% python3 -q
>>> import numpy as np
>>> np.set_printoptions(precision=3, suppress=True, linewidth=160, legacy="1.25")
>>> tidy = lambda a: np.round(a, 3) + 0
>>> m1 = np.loadtxt("block10.csv", delimiter=",")
>>> tidy(m1)
array([[-0.035, -0.999,  0.   ,  0.   ,  0.   ],
       [ 0.999, -0.035,  0.   ,  0.   ,  0.   ],
       [ 0.   ,  0.   ,  1.   ,  0.   ,  0.   ],
       [ 0.   ,  0.   ,  0.   ,  1.   ,  0.   ],
       [ 0.   ,  0.   ,  0.   ,  0.   ,  1.   ]])
>>> # 4 blocks once reordered
>>> tidy((m1 - m1.T) / 2)
array([[ 0.   , -0.999,  0.   ,  0.   ,  0.   ],
       [ 0.999,  0.   ,  0.   ,  0.   ,  0.   ],
       [ 0.   ,  0.   ,  0.   ,  0.   ,  0.   ],
       [ 0.   ,  0.   ,  0.   ,  0.   ,  0.   ],
       [ 0.   ,  0.   ,  0.   ,  0.   ,  0.   ]])
>>> tidy(np.abs(np.linalg.eigvals(m1)).max())
1.0
>>> tidy(np.trace(m1))
2.93
>>> np.allclose(m1, m1.T)
False
>>> np.allclose(m1 @ m1.T, m1.T @ m1)
True
>>> tidy(np.sort(np.abs(np.linalg.eigvals(m1))))
array([1., 1., 1., 1., 1.])
>>> x = np.array([-6, 5, 8, -4, 9])
>>> tidy(np.abs(np.linalg.eigvals(m1)))
array([1., 1., 1., 1., 1.])
>>> m1.T @ (m1 @ x)
array([-6.,  5.,  8., -4.,  9.])
>>> x = np.array([-2, -1, 0, -3, -1])
>>> h1 = np.maximum(m1 @ x, 0)
>>> tidy(np.maximum(m1 @ x, 0) - np.maximum(-m1 @ x, 0))
array([ 1.069, -1.964,  0.   , -3.   , -1.   ])
>>> tidy(np.maximum(m1 @ (3 * x), 0))
array([3.208, 0.   , 0.   , 0.   , 0.   ])
>>> tidy(m1.T @ h1)
array([-0.037, -1.069,  0.   ,  0.   ,  0.   ])
>>> tidy(h1)
array([1.069, 0.   , 0.   , 0.   , 0.   ])
>>> tidy(np.tanh(m1 @ x))
array([ 0.789, -0.961,  0.   , -0.995, -0.762])
>>> T = np.stack([m1, -1 * m1, m1[::-1]])
>>> np.linalg.matrix_rank(T)
array([5, 5, 5])
>>> np.einsum("bij,cij->bc", T, T)
array([[ 5., -5.,  1.],
       [-5.,  5., -1.],
       [ 1., -1.,  5.]])
>>> tidy(T.sum(axis=0))
array([[ 0.   ,  0.   ,  0.   ,  0.   ,  1.   ],
       [ 0.   ,  0.   ,  0.   ,  1.   ,  0.   ],
       [ 0.   ,  0.   ,  1.   ,  0.   ,  0.   ],
       [ 0.999, -0.035,  0.   ,  0.   ,  0.   ],
       [-0.035, -0.999,  0.   ,  0.   ,  0.   ]])
>>> tidy(np.linalg.det(m1[::-1]))
1.0
>>> tidy(np.linalg.det(2 * m1)), tidy(np.linalg.det(m1))
(32.0, 1.0)
>>> tidy(np.linalg.det(m1.T))
1.0
>>> tidy(np.kron(np.eye(2, dtype=int), m1))
array([[-0.035, -0.999,  0.   ,  0.   ,  0.   ,  0.   ,  0.   ,  0.   ,  0.   ,  0.   ],
       [ 0.999, -0.035,  0.   ,  0.   ,  0.   ,  0.   ,  0.   ,  0.   ,  0.   ,  0.   ],
       [ 0.   ,  0.   ,  1.   ,  0.   ,  0.   ,  0.   ,  0.   ,  0.   ,  0.   ,  0.   ],
       [ 0.   ,  0.   ,  0.   ,  1.   ,  0.   ,  0.   ,  0.   ,  0.   ,  0.   ,  0.   ],
       [ 0.   ,  0.   ,  0.   ,  0.   ,  1.   ,  0.   ,  0.   ,  0.   ,  0.   ,  0.   ],
       [ 0.   ,  0.   ,  0.   ,  0.   ,  0.   , -0.035, -0.999,  0.   ,  0.   ,  0.   ],
       [ 0.   ,  0.   ,  0.   ,  0.   ,  0.   ,  0.999, -0.035,  0.   ,  0.   ,  0.   ],
       [ 0.   ,  0.   ,  0.   ,  0.   ,  0.   ,  0.   ,  0.   ,  1.   ,  0.   ,  0.   ],
       [ 0.   ,  0.   ,  0.   ,  0.   ,  0.   ,  0.   ,  0.   ,  0.   ,  1.   ,  0.   ],
       [ 0.   ,  0.   ,  0.   ,  0.   ,  0.   ,  0.   ,  0.   ,  0.   ,  0.   ,  1.   ]])
>>> tidy(np.linalg.eigvals(m1))
array([-0.035+0.999j, -0.035-0.999j,  1.   +0.j   ,  1.   +0.j   ,  1.   +0.j   ])
>>> f = np.array([5, 3, 0])
>>> v = np.array([-1, 1, 2, -1, -1, 2, 0])
>>> A = f[:, None] + v[None, :]
>>> A
array([[ 4,  6,  7,  4,  4,  7,  5],
       [ 2,  4,  5,  2,  2,  5,  3],
       [-1,  1,  2, -1, -1,  2,  0]])
>>> # columns 0 and 3 are equal
>>> Uu, sig, Vt = np.linalg.svd(A)
>>> vecs = Vt[:(sig > 1e-8).sum()]
>>> rng = np.random.default_rng(50299)
>>> x = A[0] + -3 * A[1] + rng.integers(2) * np.eye(7)[6]
>>> x
array([-2., -6., -8., -2., -2., -8., -3.])
>>> tidy(vecs.T @ vecs)
array([[ 0.288,  0.063, -0.05 ,  0.287,  0.287, -0.05 ,  0.175],
       [ 0.063,  0.187,  0.25 ,  0.063,  0.063,  0.25 ,  0.125],
       [-0.05 ,  0.25 ,  0.4  , -0.05 , -0.05 ,  0.4  ,  0.1  ],
       [ 0.287,  0.063, -0.05 ,  0.287,  0.287, -0.05 ,  0.175],
       [ 0.287,  0.063, -0.05 ,  0.287,  0.287, -0.05 ,  0.175],
       [-0.05 ,  0.25 ,  0.4  , -0.05 , -0.05 ,  0.4  ,  0.1  ],
       [ 0.175,  0.125,  0.1  ,  0.175,  0.175,  0.1  ,  0.15 ]])
>>> tidy(np.linalg.norm(x - vecs.T @ vecs @ x))
0.922
>>> np.allclose(vecs.T @ vecs @ x, x)
False
>>> w1 = np.array([[0, 0, 1, 2, 0, 0],
...     [0, 0, 1, 3, 1, 2],
...     [2, 2, 1, 1, 2, 2],
...     [1, 2, 3, 2, 0, 2],
...     [3, 0, 1, 1, 0, 1],
...     [1, 0, 3, 1, 0, 0],
...     [3, 0, 2, 3, 2, 1]])
>>> c = np.array([1, 3, 2, 3, 0, 3])
>>> H = np.maximum(A @ w1 + c, 0)
>>> (H > 0).mean(axis=0)
array([1., 1., 1., 1., 1., 1.])
>>> (H > 0).astype(int)
array([[1, 1, 1, 1, 1, 1],
       [1, 1, 1, 1, 1, 1],
       [1, 1, 1, 1, 1, 1]])
>>> W2 = np.array([[8, 4], [9, 0], [5, 7], [9, 1], [7, 5], [0, 3]])
>>> (H @ W2).round(6).argmax(axis=1)
array([0, 0, 0])
>>> H @ W2
array([[1819, 1032],
       [1163,  660],
       [ 179,  102]])
>>> T = np.stack([A, 5 * A, A[::-1]])
>>> np.linalg.matrix_rank(T.reshape(3, -1))
2
>>> T.shape
(3, 3, 7)
>>> (T @ A.T).shape
(3, 3, 3)
>>> W2 = np.array([[0, 0, 1, 0, 2, 1],
...     [3, 0, 2, 1, 0, 3],
...     [1, 2, 1, 0, 1, 2],
...     [1, 3, 1, 1, 2, 2],
...     [0, 2, 1, 1, 1, 3],
...     [2, 1, 2, 1, 1, 0]])
>>> X = (rng.random((33, 6)) < 0.25) @ W2
>>> X
array([[2, 1, 2, 1, 1, 0],
       [0, 2, 1, 1, 1, 3],
       [6, 3, 5, 2, 2, 5],
       [1, 3, 1, 1, 2, 2],
       [3, 0, 2, 1, 0, 3],
       [2, 3, 4, 2, 4, 4],
       [1, 3, 1, 1, 2, 2],
       [2, 3, 4, 2, 4, 4],
       [4, 3, 4, 2, 4, 6],
       [3, 0, 3, 1, 2, 4],
       [0, 0, 0, 0, 0, 0],
       [0, 0, 0, 0, 0, 0],
       [2, 1, 3, 1, 3, 1],
       [0, 0, 0, 0, 0, 0],
       [1, 2, 1, 0, 1, 2],
       [1, 2, 1, 0, 1, 2],
       [0, 2, 2, 1, 3, 4],
       [3, 0, 2, 1, 0, 3],
       [3, 3, 4, 1, 4, 3],
       [1, 5, 2, 2, 3, 5],
       [5, 1, 4, 2, 1, 3],
       [0, 2, 1, 1, 1, 3],
       [3, 0, 2, 1, 0, 3],
       [2, 1, 2, 1, 1, 0],
       [5, 1, 4, 2, 1, 3],
       [1, 2, 1, 0, 1, 2],
       [1, 2, 2, 0, 3, 3],
       [1, 3, 1, 1, 2, 2],
       [2, 1, 2, 1, 1, 0],
       [0, 0, 1, 0, 2, 1],
       [5, 1, 4, 2, 1, 3],
       [0, 0, 0, 0, 0, 0],
       [2, 7, 3, 2, 4, 7]])
>>> # rows 3 and 6 are equal
>>> dist = np.linalg.norm(X[:, None] - X[None], axis=-1)
>>> np.unravel_index(dist.round(6).argmax(), dist.shape)
(10, 32)
>>> tidy(dist[12])
array([2.449, 4.123, 6.481, 3.317, 4.   , 4.   , 3.317, 4.   , 6.   , 3.464, 5.   , 5.   , 0.   , 5.   , 3.464, 3.464, 3.873, 4.   , 3.317, 5.916, 4.359,
       4.123, 4.   , 2.449, 4.359, 3.464, 2.828, 3.317, 2.449, 3.317, 4.359, 5.   , 8.602])
>>> B = np.c_[X[:, :3] @ np.array([[2, 3, 1], [3, 0, 3], [1, 0, 2]]), np.array([-2, 8, -3, 9, 5, 9, 8, 9, 9, -9, 6, -5, -1, -1, -6, 5, 2, -6, -8, 6, 9, 5, -5, 6, -5, -7, -1, -1, -3, 3, -6, 8, 7])]
>>> B
array([[ 9,  6,  9, -2],
       [ 7,  0,  8,  8],
       [26, 18, 25, -3],
       [12,  3, 12,  9],
       [ 8,  9,  7,  5],
       [17,  6, 19,  9],
       [12,  3, 12,  8],
       [17,  6, 19,  9],
       [21, 12, 21,  9],
       [ 9,  9,  9, -9],
       [ 0,  0,  0,  6],
       [ 0,  0,  0, -5],
       [10,  6, 11, -1],
       [ 0,  0,  0, -1],
       [ 9,  3,  9, -6],
       [ 9,  3,  9,  5],
       [ 8,  0, 10,  2],
       [ 8,  9,  7, -6],
       [19,  9, 20, -8],
       [19,  3, 20,  6],
       [17, 15, 16,  9],
       [ 7,  0,  8,  5],
       [ 8,  9,  7, -5],
       [ 9,  6,  9,  6],
       [17, 15, 16, -5],
       [ 9,  3,  9, -7],
       [10,  3, 11, -1],
       [12,  3, 12, -1],
       [ 9,  6,  9, -3],
       [ 1,  0,  2,  3],
       [17, 15, 16, -6],
       [ 0,  0,  0,  8],
       [28,  6, 29,  7]])
>>> tidy(np.linalg.lstsq(X, B[:, 0])[0])
array([2., 3., 1., 0., 0., 0.])
>>> idx = B[:, 0] > np.median(B[:, 0])
>>> f = B[idx].mean(axis=0) - B[~idx].mean(axis=0)
>>> tidy(f)
array([10.822,  4.7  , 11.044,  2.511])
>>> np.argsort(-np.abs(f).round(6), kind="stable")
array([2, 0, 1, 3])
